$ python3 -q
>>> import numpy as np
>>> import numpy.linalg as la
>>> np.set_printoptions(precision=2, suppress=True, linewidth=160, floatmode="fixed")
>>> feats = np.loadtxt("layer7.csv", delimiter=",")
>>> print(feats)
[[-15.38 -13.73   9.83   3.96]
 [-13.82  -6.30  -0.12   3.47]
 [ -1.80   4.93 -20.07 -16.77]
 [-12.87  -9.07   2.91   3.34]
 [  9.53  -4.54   7.21  -3.54]
 [  6.76  27.63 -16.48  -1.71]
 [-10.58 -31.82   8.41  13.60]
 [-28.32 -20.60  12.42  13.85]
 [ -3.44   1.94  16.21   9.94]
 [  0.94   7.32  -7.57   2.56]
 [ -7.01   5.06 -12.34 -10.11]
 [ -2.11  -1.84  12.00   8.61]
 [-11.31 -15.29   0.43  -2.70]
 [ 12.14   6.32 -21.02 -12.85]
 [-20.87 -13.19   8.41   1.13]
 [-19.28   8.92  -4.44  10.62]
 [-18.86 -14.27   8.25  11.91]
 [ -5.71 -16.78  28.48  -3.98]
 [-20.63  -8.47   7.97  10.75]
 [ 23.73   3.51  -1.43  -1.31]
 [-13.02 -14.28  -9.39   5.34]
 [  3.29  23.58  -6.60   2.64]]
>>> x0 = np.array([3, -2, 0, 0])
>>> h1 = np.maximum(feats @ x0, 0)
>>> print(np.flatnonzero(h1 > 1e-9))
[ 4  6 13 17 19]
>>> print(feats.T @ h1)
[ 1739.12 -1086.25   416.19  -154.54]
>>> P = feats @ la.solve(feats.T @ feats, feats.T)
>>> print(np.allclose(P @ P, P))
True
>>> print(P @ feats[:, 1])
[-13.73  -6.30   4.93  -9.07  -4.54  27.63 -31.82 -20.60   1.94   7.32   5.06  -1.84 -15.29   6.32 -13.19   8.92 -14.27 -16.78  -8.47   3.51 -14.28  23.58]
>>> mat = np.loadtxt("sample8.csv", delimiter=",")
>>> print(mat)
[[ -2.00  -2.00  -3.00]
 [ -4.00   1.00  -2.00]
 [ -7.00   3.00  -5.00]
 [-10.00   6.00  -3.00]
 [-13.00   9.00  -1.00]
 [-10.00   6.00  -3.00]
 [ -8.00   9.00  -1.00]
 [ -6.00   8.00  -3.00]
 [ -6.00  11.00   0.00]
 [ -8.00  11.00  -2.00]
 [-11.00  12.00  -1.00]
 [-11.00  11.00   1.00]
 [-12.00  14.00  -2.00]
 [ -9.00  13.00   0.00]
 [ -9.00  15.00   3.00]
 [ -8.00  12.00   4.00]
 [ -9.00  13.00   2.00]
 [-11.00  11.00   5.00]
 [-10.00  13.00   4.00]
 [-12.00  11.00   5.00]
 [-12.00   9.00   6.00]
 [-11.00  11.00   3.00]
 [ -8.00   9.00   2.00]
 [ -5.00  12.00   4.00]
 [ -7.00  10.00   2.00]
 [ -7.00  11.00   2.00]
 [ -7.00  14.00   3.00]
 [ -4.00  16.00   1.00]
 [ -6.00  18.00   0.00]
 [ -4.00  18.00  -2.00]
 [ -6.00  21.00  -5.00]
 [ -3.00  23.00  -4.00]
 [ -6.00  22.00  -4.00]
 [ -4.00  20.00  -1.00]
 [ -1.00  20.00   0.00]
 [ -4.00  20.00   1.00]
 [ -2.00  22.00   4.00]
 [ -4.00  22.00   3.00]
 [ -5.00  19.00   5.00]
 [ -2.00  21.00   2.00]]
>>> x0 = np.array([-1, -1, 0])
>>> target = mat @ x0
>>> print(np.round(la.solve(mat.T @ mat, mat.T @ target), 2) + 0)
[-1.00 -1.00  0.00]
>>> print(np.round(la.lstsq(mat, target)[0], 2) + 0)
[-1.00 -1.00  0.00]
>>> print(np.round(la.pinv(mat) @ mat, 2) + 0)
[[1.00 0.00 0.00]
 [0.00 1.00 0.00]
 [0.00 0.00 1.00]]
>>> rng = np.random.default_rng(68)
>>> target = target + 0.02 * rng.normal(size=40)
>>> print(target)
[  4.04   3.02   4.01   4.00   4.03   4.02  -1.00  -1.99  -5.03  -2.98  -0.99  -0.04  -1.97  -3.99  -5.99  -4.00  -4.02   0.03  -2.99   1.01   3.00   0.02
  -0.99  -6.97  -3.01  -3.98  -7.03 -12.05 -12.00 -14.00 -15.00 -19.99 -16.03 -16.01 -19.00 -15.97 -20.00 -17.99 -14.02 -18.97]
>>> coef, *_ = la.lstsq(mat, target)
>>> print(coef.round())
[-1.00 -1.00 -0.00]
>>> idx = mat[:, 1] > np.median(mat[:, 1])
>>> f = mat[idx].mean(axis=0) - mat[~idx].mean(axis=0)
>>> print((((mat - mat.mean(axis=0)) @ f > 0) == idx).mean())
0.9
>>> print(idx.astype(int))
[0 0 0 0 0 0 0 0 0 0 0 0 1 1 1 0 1 0 1 0 0 0 0 0 0 0 1 1 1 1 1 1 1 1 1 1 1 1 1 1]
>>> print(np.argsort(-np.abs(f).round(6), kind="stable"))
[1 0 2]
>>> P = mat @ la.solve(mat.T @ mat, mat.T)
>>> print(np.round(la.eigvalsh(P), 2) + 0)
[0.00 0.00 0.00 0.00 0.00 0.00 0.00 0.00 0.00 0.00 0.00 0.00 0.00 0.00 0.00 0.00 0.00 0.00 0.00 0.00 0.00 0.00 0.00 0.00 0.00 0.00 0.00 0.00 0.00 0.00 0.00
 0.00 0.00 0.00 0.00 0.00 0.00 1.00 1.00 1.00]
>>> print(la.matrix_rank(np.eye(40) - P))
37
>>> print(np.trace(P))
3.0
>>> F = np.load("case16.npy")
>>> print(F)
[[  0   3   0   3]
 [  6   6   6   6]
 [  0  -6   0   6]
 [-12 -12  12  12]]
>>> W1 = np.array([[-2, -3, 3, 3], [-2, -1, -3, -1], [3, 3, -3, 4], [-5, 2, 5, -2]])
>>> coef = np.array([2, 2, 2, 2])
>>> act = np.maximum(F @ W1 + coef, 0)
>>> print((act > 0).mean(axis=0))
[0.25 1.00 1.00 0.50]
>>> print((act > 0).astype(int))
[[0 1 1 0]
 [0 1 1 1]
 [0 1 1 0]
 [1 1 1 1]]
>>> W2 = np.array([[0, 0], [1, 0], [2, 2], [2, 2]])
>>> print(W1 @ W2)
[[ 9 12]
 [-9 -8]
 [ 5  2]
 [ 8  6]]
>>> t = np.radians(36)
>>> r_ = np.eye(4)
>>> r_[0, 0] = r_[1, 1] = np.cos(t)
>>> r_[0, 1], r_[1, 0] = -np.sin(t), np.sin(t)
>>> print(r_)
[[ 0.81 -0.59  0.00  0.00]
 [ 0.59  0.81  0.00  0.00]
 [ 0.00  0.00  1.00  0.00]
 [ 0.00  0.00  0.00  1.00]]
>>> B = F @ r_.T
>>> print(np.round(la.det(r_), 2), np.round(np.trace(r_), 2))
1.0 3.62
>>> print(la.svd(F, compute_uv=False), la.svd(B, compute_uv=False))
[24.78 12.39  5.81  2.91] [24.78 12.39  5.81  2.91]
>>> print(np.allclose(F @ F.T, B @ B.T))
True
>>> print(np.abs(B - F).max(axis=0))
[9.35 4.76 0.00 0.00]
>>> print(B)
[[ -1.76   2.43   0.00   3.00]
 [  1.33   8.38   6.00   6.00]
 [  3.53  -4.85   0.00   6.00]
 [ -2.65 -16.76  12.00  12.00]]
>>> print(np.allclose(la.norm(F, axis=1), la.norm(B, axis=1)))
True
>>> def softmax(z):
...     e = np.exp(z - z.max(axis=-1, keepdims=True))
...     return e / e.sum(axis=-1, keepdims=True)
... 
>>> print(softmax(B).sum(axis=1))
[1.00 1.00 1.00 1.00]
>>> print(softmax(B[0]))
[0.01 0.35 0.03 0.62]
>>> scores = B @ B.T / np.sqrt(4)
>>> print(softmax(scores)[0] @ B)
[1.33 8.38 6.00 6.00]
>>> Q, r_ = la.qr(F)
>>> print(np.round(Q.T @ Q, 2) + 0)
[[1.00 0.00 0.00 0.00]
 [0.00 1.00 0.00 0.00]
 [0.00 0.00 1.00 0.00]
 [0.00 0.00 0.00 1.00]]
>>> print(np.trace(Q @ Q.T))
4.0
>>> print(round(float(abs(r_[0, 0])), 2), np.round(la.norm(F[:, 0]), 2))
13.42 13.42
>>> print(r_)
[[-13.42 -13.42   8.05   8.05]
 [  0.00   6.71   0.00  -4.02]
 [  0.00   0.00  10.73  10.73]
 [  0.00   0.00   0.00   5.37]]
>>> M = np.loadtxt("mat.csv", delimiter=",")
>>> print(M)
[[ 1.02  1.13  1.91 -0.06  0.94  1.92  0.14  1.07  0.04]
 [ 0.94  1.07  2.09 -0.15  0.84  2.07 -0.10  0.97  0.07]
 [ 0.94  0.89  2.06  0.03  1.01  2.04  0.03  0.97  0.05]
 [ 0.99  1.15  2.06 -0.11  0.98  2.04 -0.04  1.06  0.07]
 [ 1.10  0.92  1.90 -0.07  1.14  2.12 -0.17  1.04 -0.20]
 [ 0.84  0.88  1.94 -0.09  0.87  1.96 -0.03  1.02 -0.08]
 [ 0.96  1.07  2.00  0.05  0.79  2.09 -0.01  1.07 -0.06]
 [ 1.01  0.80  1.94 -0.08  1.16  2.07  0.23  1.04  0.17]
 [ 0.97  1.91  1.00  0.86  0.88  2.01  0.98  0.01 -0.09]
 [ 1.10  2.03  0.79  0.96  1.09  1.85  1.11  0.00  0.01]
 [ 1.10  2.26  0.89  0.93  0.87  1.84  1.14  0.04  0.08]
 [ 0.97  1.98  0.96  1.05  1.12  2.04  1.16  0.05  0.17]
 [ 0.92  2.10  1.10  0.89  0.78  1.86  0.92 -0.08  0.01]
 [ 0.98  2.01  1.01  1.04  0.86  1.98  1.17 -0.03 -0.04]
 [ 0.70  1.74  1.19  1.04  1.01  1.89  0.79 -0.01  0.24]
 [ 0.91  2.03  0.85  1.12  0.89  2.00  0.97  0.03  0.00]
 [ 1.04  1.06  0.07  0.10 -0.09  0.84  0.12  1.87  2.02]
 [ 0.80  0.86 -0.04  0.15  0.11  1.01  0.02  1.99  2.07]
 [ 0.88  1.08  0.10  0.07  0.09  0.81 -0.05  2.01  2.04]
 [ 1.02  0.83  0.17 -0.02  0.11  1.05 -0.02  1.87  2.09]
 [ 0.88  1.27 -0.09 -0.01  0.00  1.02 -0.02  1.93  2.20]
 [ 1.09  0.95  0.01  0.00  0.05  1.01  0.06  1.93  1.97]
 [ 1.04  0.93 -0.04  0.08  0.02  1.05 -0.05  1.94  1.78]
 [ 0.96  1.05 -0.03  0.01 -0.04  0.91  0.25  1.83  2.08]]
>>> d = la.norm(M[:, None] - M[None], axis=-1)
>>> print(la.matrix_rank(d ** 2))
11
>>> print(np.flatnonzero(d[18] < d.mean() / 2))
[16 17 18 19 20 21 22 23]
>>> print(d.shape)
(24, 24)
>>> print(d[18].round(6).argsort(kind="stable")[:4])
[18 16 17 21]
>>> print(np.unravel_index(d.round(6).argmax(), d.shape))
(np.int64(13), np.int64(20))
